>>> import numpy as np
>>> np.set_printoptions(suppress=True, linewidth=140)
>>> def rd(a):
...     return np.round(a, 1) + 0
... 
>>> X = np.load("x.npy")
>>> X
array([[-2,  0,  1,  0,  0,  0,  0,  0,  0, -2,  0],
       [ 0,  3,  0,  0, -2, -1,  0,  0,  0,  0,  0],
       [-3,  0,  1,  0,  0,  0,  0,  0,  0,  0,  0],
       [ 0,  0,  0, -2,  0,  0, -3, -3,  3,  0,  2],
       [ 0,  3,  0,  0, -1, -2,  0,  0,  0,  0,  0],
       [ 0,  3,  0,  0,  1, -2,  0,  0,  0,  0,  0],
       [ 0,  0,  0,  2,  0,  0,  1,  2,  0,  0, -2],
       [ 0,  0,  0,  3,  0,  0,  1, -1, -2,  0,  1],
       [ 0,  0,  0,  0,  0,  0,  2, -2, -1,  0, -2],
       [ 2,  0,  1,  0,  0,  0,  0,  0,  0,  3,  0],
       [ 0,  0,  0,  3,  0,  0,  1,  0,  0,  0,  1]])
>>> W1 = np.array([[3, 3, 0, 2],
...     [0, 0, 2, 1],
...     [1, 2, 2, 2],
...     [0, 1, 0, 3],
...     [1, 1, 2, 1],
...     [3, 1, 3, 1],
...     [2, 2, 1, 2],
...     [2, 1, 0, 1],
...     [3, 3, 2, 2],
...     [3, 0, 3, 3],
...     [0, 3, 1, 0]])
>>> c = np.array([-2, 1, -2, -1])
>>> act = np.maximum(X @ W1 + c, 0)
>>> (act > 0).astype(int)
array([[0, 0, 0, 0],
       [0, 0, 0, 0],
       [0, 0, 0, 0],
       [0, 1, 1, 0],
       [0, 0, 0, 0],
       [0, 0, 0, 1],
       [1, 1, 0, 1],
       [0, 1, 0, 1],
       [0, 0, 0, 0],
       [1, 1, 1, 1],
       [0, 1, 0, 1]])
>>> act
array([[ 0,  0,  0,  0],
       [ 0,  0,  0,  0],
       [ 0,  0,  0,  0],
       [ 0,  5,  3,  0],
       [ 0,  0,  0,  0],
       [ 0,  0,  0,  1],
       [ 4,  1,  0,  9],
       [ 0,  2,  0,  5],
       [ 0,  0,  0,  0],
       [14,  9,  9, 14],
       [ 0,  9,  0, 10]])
>>> rd((act > 0).mean(axis=0))
array([0.2, 0.5, 0.2, 0.5])
>>> C = np.array([[1, 0, 3], [1, 0, 1], [2, -2, 0], [2, -2, -3]])
>>> (act @ C).round(6).argmax(axis=1)
array([0, 0, 0, 0, 0, 0, 0, 0, 0, 0, 0])
>>> theta = np.radians(72)
>>> R = np.eye(11)
>>> R[2, 2] = R[3, 3] = np.cos(theta)
>>> R[2, 3], R[3, 2] = -np.sin(theta), np.sin(theta)
>>> rd(R)
array([[ 1. ,  0. ,  0. ,  0. ,  0. ,  0. ,  0. ,  0. ,  0. ,  0. ,  0. ],
       [ 0. ,  1. ,  0. ,  0. ,  0. ,  0. ,  0. ,  0. ,  0. ,  0. ,  0. ],
       [ 0. ,  0. ,  0.3, -1. ,  0. ,  0. ,  0. ,  0. ,  0. ,  0. ,  0. ],
       [ 0. ,  0. ,  1. ,  0.3,  0. ,  0. ,  0. ,  0. ,  0. ,  0. ,  0. ],
       [ 0. ,  0. ,  0. ,  0. ,  1. ,  0. ,  0. ,  0. ,  0. ,  0. ,  0. ],
       [ 0. ,  0. ,  0. ,  0. ,  0. ,  1. ,  0. ,  0. ,  0. ,  0. ,  0. ],
       [ 0. ,  0. ,  0. ,  0. ,  0. ,  0. ,  1. ,  0. ,  0. ,  0. ,  0. ],
       [ 0. ,  0. ,  0. ,  0. ,  0. ,  0. ,  0. ,  1. ,  0. ,  0. ,  0. ],
       [ 0. ,  0. ,  0. ,  0. ,  0. ,  0. ,  0. ,  0. ,  1. ,  0. ,  0. ],
       [ 0. ,  0. ,  0. ,  0. ,  0. ,  0. ,  0. ,  0. ,  0. ,  1. ,  0. ],
       [ 0. ,  0. ,  0. ,  0. ,  0. ,  0. ,  0. ,  0. ,  0. ,  0. ,  1. ]])
>>> Y = X @ R.T
>>> rd(np.linalg.svd(X, compute_uv=False)), rd(np.linalg.svd(Y, compute_uv=False))
(array([7.2, 6.1, 5. , 4.3, 3.5, 2.6, 2.2, 2.1, 1. , 0.7, 0.4]), array([7.2, 6.1, 5. , 4.3, 3.5, 2.6, 2.2, 2.1, 1. , 0.7, 0.4]))
>>> rd(np.linalg.det(R)), rd(np.trace(R))
(np.float64(1.0), np.float64(9.6))
>>> rd(np.abs(Y - X).max(axis=0))
array([0. , 0. , 2.9, 2.1, 0. , 0. , 0. , 0. , 0. , 0. , 0. ])
>>> rd(Y)
array([[-2. ,  0. ,  0.3,  1. ,  0. ,  0. ,  0. ,  0. ,  0. , -2. ,  0. ],
       [ 0. ,  3. ,  0. ,  0. , -2. , -1. ,  0. ,  0. ,  0. ,  0. ,  0. ],
       [-3. ,  0. ,  0.3,  1. ,  0. ,  0. ,  0. ,  0. ,  0. ,  0. ,  0. ],
       [ 0. ,  0. ,  1.9, -0.6,  0. ,  0. , -3. , -3. ,  3. ,  0. ,  2. ],
       [ 0. ,  3. ,  0. ,  0. , -1. , -2. ,  0. ,  0. ,  0. ,  0. ,  0. ],
       [ 0. ,  3. ,  0. ,  0. ,  1. , -2. ,  0. ,  0. ,  0. ,  0. ,  0. ],
       [ 0. ,  0. , -1.9,  0.6,  0. ,  0. ,  1. ,  2. ,  0. ,  0. , -2. ],
       [ 0. ,  0. , -2.9,  0.9,  0. ,  0. ,  1. , -1. , -2. ,  0. ,  1. ],
       [ 0. ,  0. ,  0. ,  0. ,  0. ,  0. ,  2. , -2. , -1. ,  0. , -2. ],
       [ 2. ,  0. ,  0.3,  1. ,  0. ,  0. ,  0. ,  0. ,  0. ,  3. ,  0. ],
       [ 0. ,  0. , -2.9,  0.9,  0. ,  0. ,  1. ,  0. ,  0. ,  0. ,  1. ]])
>>> Y = X / np.sqrt((X ** 2).mean(axis=1, keepdims=True))
>>> rd(X - X.mean(axis=1, keepdims=True))
array([[-1.7,  0.3,  1.3,  0.3,  0.3,  0.3,  0.3,  0.3,  0.3, -1.7,  0.3],
       [ 0. ,  3. ,  0. ,  0. , -2. , -1. ,  0. ,  0. ,  0. ,  0. ,  0. ],
       [-2.8,  0.2,  1.2,  0.2,  0.2,  0.2,  0.2,  0.2,  0.2,  0.2,  0.2],
       [ 0.3,  0.3,  0.3, -1.7,  0.3,  0.3, -2.7, -2.7,  3.3,  0.3,  2.3],
       [ 0. ,  3. ,  0. ,  0. , -1. , -2. ,  0. ,  0. ,  0. ,  0. ,  0. ],
       [-0.2,  2.8, -0.2, -0.2,  0.8, -2.2, -0.2, -0.2, -0.2, -0.2, -0.2],
       [-0.3, -0.3, -0.3,  1.7, -0.3, -0.3,  0.7,  1.7, -0.3, -0.3, -2.3],
       [-0.2, -0.2, -0.2,  2.8, -0.2, -0.2,  0.8, -1.2, -2.2, -0.2,  0.8],
       [ 0.3,  0.3,  0.3,  0.3,  0.3,  0.3,  2.3, -1.7, -0.7,  0.3, -1.7],
       [ 1.5, -0.5,  0.5, -0.5, -0.5, -0.5, -0.5, -0.5, -0.5,  2.5, -0.5],
       [-0.5, -0.5, -0.5,  2.5, -0.5, -0.5,  0.5, -0.5, -0.5, -0.5,  0.5]])
